>>> import numpy as np
>>> from numpy import linalg as LA
>>> np.set_printoptions(precision=3, suppress=True, linewidth=120, sign=" ")
>>> rnd = lambda a: np.round(a, 3) + 0
>>> mat = np.array([[2.0, 1.2, 1.8, -0.8, 1.8, 0.3, 0.7],
...     [-0.4, -1.4, 0.3, 0.9, -1.7, -0.7, 2.0],
...     [1.8, 0.5, -1.3, 2.0, 0.1, -0.1, -0.1],
...     [-0.3, 0.1, -0.5, 0.5, -0.5, 0.3, 0.8],
...     [0.6, -1.3, 0.1, -1.0, 0.7, -0.4, 0.3],
...     [-0.8, -1.4, -0.8, -0.7, 0.9, -0.4, 1.1],
...     [-1.1, -0.5, 1.4, -0.7, 0.9, 0.2, 0.1]])
>>> vec = np.array([1, 3, 1, 2, 3, 1, 3])
>>> target = mat @ vec
>>> coef, lr = np.zeros(7), 1 / LA.norm(mat, 2) ** 2
>>> for i in range(200):
...     coef -= lr * mat.T @ (mat @ coef - target)
...     if i % 50 == 0: print(i, round(LA.norm(mat @ coef - target), 3))
... 
0 6.533
50 0.126
100 0.083
150 0.065
>>> rnd(LA.cond(mat))
np.float64(14.333)
>>> print(rnd(coef))
[ 1.031  2.936  1.     1.998  2.98   1.156  2.996]
>>> rng = np.random.default_rng(4918)
>>> Y = mat + rng.integers(-2, 3, (7, 6)) @ rng.integers(-2, 3, (6, 7))
>>> print(rnd(Y))
[[ 1.   7.2 -2.2 -0.8 -6.2  2.3  7.7]
 [-6.4  5.6 -5.7  6.9 -2.7 -3.7 -3. ]
 [ 0.8  8.5 -3.3  2.  -7.9 -0.1  1.9]
 [ 1.7 -2.9  0.5 -1.5  1.5 -4.7  2.8]
 [ 0.6 -5.3 -3.9  5.  -0.3 -5.4 -0.7]
 [ 2.2 -9.4  4.2  0.3  5.9 -5.4  0.1]
 [ 1.9 -2.5  4.4  4.3 -7.1  2.2  1.1]]
>>> print(LA.matrix_rank(Y - mat, tol=1e-8))
6
>>> print(np.abs(Y - mat).sum(axis=1))
[ 28.  34.  21.  17.  21.  28.  24.]
>>> rnd(LA.svd(Y - mat, compute_uv=False))
array([ 21.96 ,  14.199,  11.884,   7.751,   4.757,   1.787,   0.   ])
>>> Y = LA.inv(mat)
>>> rnd(LA.det(mat) * LA.det(Y))
np.float64(1.0)
>>> rnd(LA.slogdet(mat)[0])
np.float64(1.0)
>>> rnd(LA.inv(Y))
array([[ 2. ,  1.2,  1.8, -0.8,  1.8,  0.3,  0.7],
       [-0.4, -1.4,  0.3,  0.9, -1.7, -0.7,  2. ],
       [ 1.8,  0.5, -1.3,  2. ,  0.1, -0.1, -0.1],
       [-0.3,  0.1, -0.5,  0.5, -0.5,  0.3,  0.8],
       [ 0.6, -1.3,  0.1, -1. ,  0.7, -0.4,  0.3],
       [-0.8, -1.4, -0.8, -0.7,  0.9, -0.4,  1.1],
       [-1.1, -0.5,  1.4, -0.7,  0.9,  0.2,  0.1]])
>>> print(rnd(mat @ Y))
[[ 1.  0.  0.  0.  0.  0.  0.]
 [ 0.  1.  0.  0.  0.  0.  0.]
 [ 0.  0.  1.  0.  0.  0.  0.]
 [ 0.  0.  0.  1.  0.  0.  0.]
 [ 0.  0.  0.  0.  1.  0.  0.]
 [ 0.  0.  0.  0.  0.  1.  0.]
 [ 0.  0.  0.  0.  0.  0.  1.]]
>>> np.allclose(Y, mat.T)
False
>>> rnd(LA.norm(mat, axis=0))
array([ 3.114,  2.75 ,  2.807,  2.771,  2.915,  1.02 ,  2.54 ])
>>> LA.norm(mat, axis=1).argmax()
np.int64(0)
>>> rnd(LA.norm(mat, 2))
np.float64(4.26)
>>> rnd(LA.norm(mat, axis=1))
array([ 3.625,  3.225,  3.035,  1.257,  1.949,  2.431,  2.184])
>>> rnd(LA.norm(mat[1], 1)), rnd(LA.norm(mat[1], np.inf))
(np.float64(7.4), np.float64(2.0))
>>> print(mat[1] @ mat[3])
2.52
>>> rnd(LA.norm(mat, 1)), rnd(LA.norm(mat, np.inf))
(np.float64(7.0), np.float64(8.6))
>>> rnd(LA.norm(mat[1] - mat[3]))
np.float64(2.634)
>>> feats = np.load("out1.npy")
>>> feats
array([[ 12.734,  -0.691,  10.032,  -4.565,  27.991,  -5.902,  -6.06 ,  -4.916],
       [ 12.171,   1.264,   9.89 ,  -5.061,  28.298,  -5.18 ,  -5.527,  -4.858],
       [  8.208,   0.895,  10.144,  -5.174,  28.977,  -5.193,  -5.267,  -4.624],
       [ 11.058,   0.003,  10.245,  -4.927,  28.07 ,  -6.964,  -4.863,  -4.572],
       [ 10.562,   0.93 ,  10.506,  -5.343,  27.602,  -6.752,  -5.343,  -5.746],
       [  4.541,  -6.644,  -6.136, -13.978,   4.839, -22.314,  -1.106,  13.086],
       [  7.723,  -5.718,  -6.857,  -8.996,   6.468, -23.883,   1.43 ,  11.367],
       [-12.52 , -10.022,  -4.062,   3.605,   8.606,   2.659, -11.199,   9.257],
       [  3.862,  -7.345,  -4.954, -10.993,   4.488, -22.926,   0.368,  11.921],
       [ 11.039,   0.909,   9.081,  -4.915,  28.505,  -4.959,  -6.206,  -4.169],
       [  5.575,  -5.088,  -5.511, -13.182,   5.464, -23.622,   0.273,  12.316],
       [  4.421,  -7.151,  -5.957, -12.187,   4.949, -22.999,   0.449,  13.308],
       [ 10.854,  -1.899,   9.919,  -4.529,  28.717,  -5.986,  -5.232,  -5.486],
       [-12.631, -10.734,  -3.875,   2.877,   9.915,   2.971, -10.951,  10.561],
       [  9.789,  -0.836,  10.596,  -5.509,  27.442,  -5.92 ,  -6.511,  -4.355],
       [  4.804,  -6.768,  -7.773, -10.611,   3.401, -24.304,  -0.256,  13.408],
       [-12.685, -10.162,  -2.276,   2.724,   8.653,   3.789, -11.762,   7.677],
       [  5.38 ,  -7.607,  -7.093, -11.011,   5.943, -22.255,  -0.66 ,  12.412],
       [-13.202,  -8.964,  -2.821,   2.691,  10.03 ,   2.984, -10.879,   8.449],
       [  5.202,  -7.41 ,  -7.357, -11.889,   4.075, -23.267,  -0.492,  11.599],
       [  4.057,  -7.518,  -5.762, -11.416,   5.753, -23.725,   0.859,  11.538],
       [-12.688, -11.282,  -4.302,   4.298,   7.653,   4.884, -11.073,   8.432],
       [-13.097, -10.772,  -1.667,   2.392,   8.608,   3.154, -10.992,   9.249],
       [  5.365,  -8.412,  -4.434, -11.982,   5.047, -23.164,   0.422,  12.877],
       [  4.156,  -6.549,  -5.439, -11.386,   6.514, -22.066,  -0.634,  11.458],
       [-14.26 ,  -9.775,  -4.174,   2.348,   8.081,   4.595, -10.125,   9.425],
       [  5.123,  -7.47 ,  -5.46 , -10.938,   5.874, -21.574,  -0.637,  12.081],
       [-13.342, -10.914,  -2.417,   1.952,   9.836,   4.512, -11.453,   9.48 ],
       [-12.115,  -9.105,  -3.339,   1.744,  10.123,   3.694, -10.624,   9.156],
       [-14.852, -11.536,  -4.112,   3.837,   7.68 ,   3.227, -11.361,   9.242],
       [ 11.242,  -0.311,  10.043,  -2.954,  28.924,  -5.286,  -5.077,  -6.223],
       [-12.752, -11.292,  -2.993,   1.889,  10.378,   3.146,  -9.74 ,   8.89 ],
       [ 10.772,   0.373,  10.26 ,  -7.29 ,  27.458,  -5.024,  -5.675,  -5.137],
       [  9.298,  -0.991,   8.654,  -3.301,  27.886,  -5.684,  -5.692,  -5.824],
       [-13.871, -11.102,  -2.982,   1.468,   9.744,   4.887, -10.985,   8.928],
       [  6.317,  -6.051,  -4.64 , -11.345,   3.36 , -22.385,  -0.079,  12.012],
       [ 10.464,   0.617,   9.57 ,  -5.504,  27.269,  -6.262,  -4.798,  -5.67 ]])
>>> Xc = (feats - feats.mean(axis=0)) / feats.std(axis=0)
>>> print(rnd(Xc.std(axis=0)))
[ 1.  1.  1.  1.  1.  1.  1.  1.]
>>> np.argwhere(np.abs(Xc) > 2)
array([], shape=(0, 2), dtype=int64)
>>> coef = LA.lstsq(np.delete(Xc, 1, axis=1), Xc[:, 1])[0]
>>> print(np.abs(coef).argmax())
0
>>> rnd(coef)
array([ 0.453, -0.126, -0.301,  0.308,  0.261,  0.06 , -0.398])
>>> LA.matrix_rank(feats, rtol=0.1)
np.int64(3)
>>> rnd(LA.norm(feats, 2) / LA.norm(feats))
np.float64(0.703)
>>> np.argsort(-LA.norm(feats, axis=0).round(6), kind="stable")[:3]
array([ 4,  5,  0])
>>> A = np.load("sample15.npy")
>>> A
array([[-1,  3,  0, -3, -1,  3,  5,  1,  4,  0],
       [ 0,  0,  2,  2, -1, -1,  1,  3, -5, -3],
       [ 0,  0, -3, -4,  4,  1,  3, -2,  2, -3],
       [ 0,  0,  0, -1, -3, -5,  2,  1, -5,  3],
       [ 0,  0,  0,  0, -4, -5,  3, -4,  0, -2],
       [ 0,  0,  0,  0,  0, -5,  2, -4,  4, -1],
       [ 0,  0,  0,  0,  0,  0,  1,  1,  5,  0],
       [ 0,  0,  0,  0,  0,  0,  0, -5,  0,  2],
       [ 0,  0,  0,  0,  0,  0,  0,  0,  5, -2],
       [ 0,  0,  0,  0,  0,  0,  0,  0,  0,  3]])
>>> Uu, sigma, vt = LA.svd(A)
>>> print(np.argmax(sigma[:-1] / (sigma[1:] + 1e-6)) + 1)
9
>>> rnd(sigma)
array([ 13.456,  11.536,   7.878,   6.881,   6.772,   4.26 ,   2.146,   0.889,   0.265,   0.   ])
>>> Y = Uu[:, :9] @ np.diag(sigma[:9]) @ vt[:9]
>>> rnd(LA.norm(A - Y, 2)), rnd(sigma[9])
(np.float64(0.0), np.float64(0.0))
>>> print(rnd(Y))
[[-1.  3.  0. -3. -1.  3.  5.  1.  4.  0.]
 [ 0.  0.  2.  2. -1. -1.  1.  3. -5. -3.]
 [ 0.  0. -3. -4.  4.  1.  3. -2.  2. -3.]
 [ 0.  0.  0. -1. -3. -5.  2.  1. -5.  3.]
 [ 0.  0.  0.  0. -4. -5.  3. -4.  0. -2.]
 [ 0.  0.  0.  0.  0. -5.  2. -4.  4. -1.]
 [ 0.  0.  0.  0.  0.  0.  1.  1.  5.  0.]
 [ 0.  0.  0.  0.  0.  0.  0. -5.  0.  2.]
 [ 0.  0.  0.  0.  0.  0.  0.  0.  5. -2.]
 [ 0.  0.  0.  0.  0.  0.  0.  0.  0.  3.]]
>>> LA.matrix_rank(Y)
np.int64(9)
>>> rank = LA.matrix_rank(A)
>>> rank
np.int64(9)
>>> null = LA.svd(A)[2][rank:].T
>>> print(LA.matrix_rank(A.T @ A), LA.matrix_rank(A @ A.T))
9 9
>>> null.shape
(10, 1)
>>> np.argsort(-LA.norm(A, axis=0).round(6), kind="stable")[:3]
array([ 8,  5,  7])
>>> LA.cond(A) > 100
np.True_
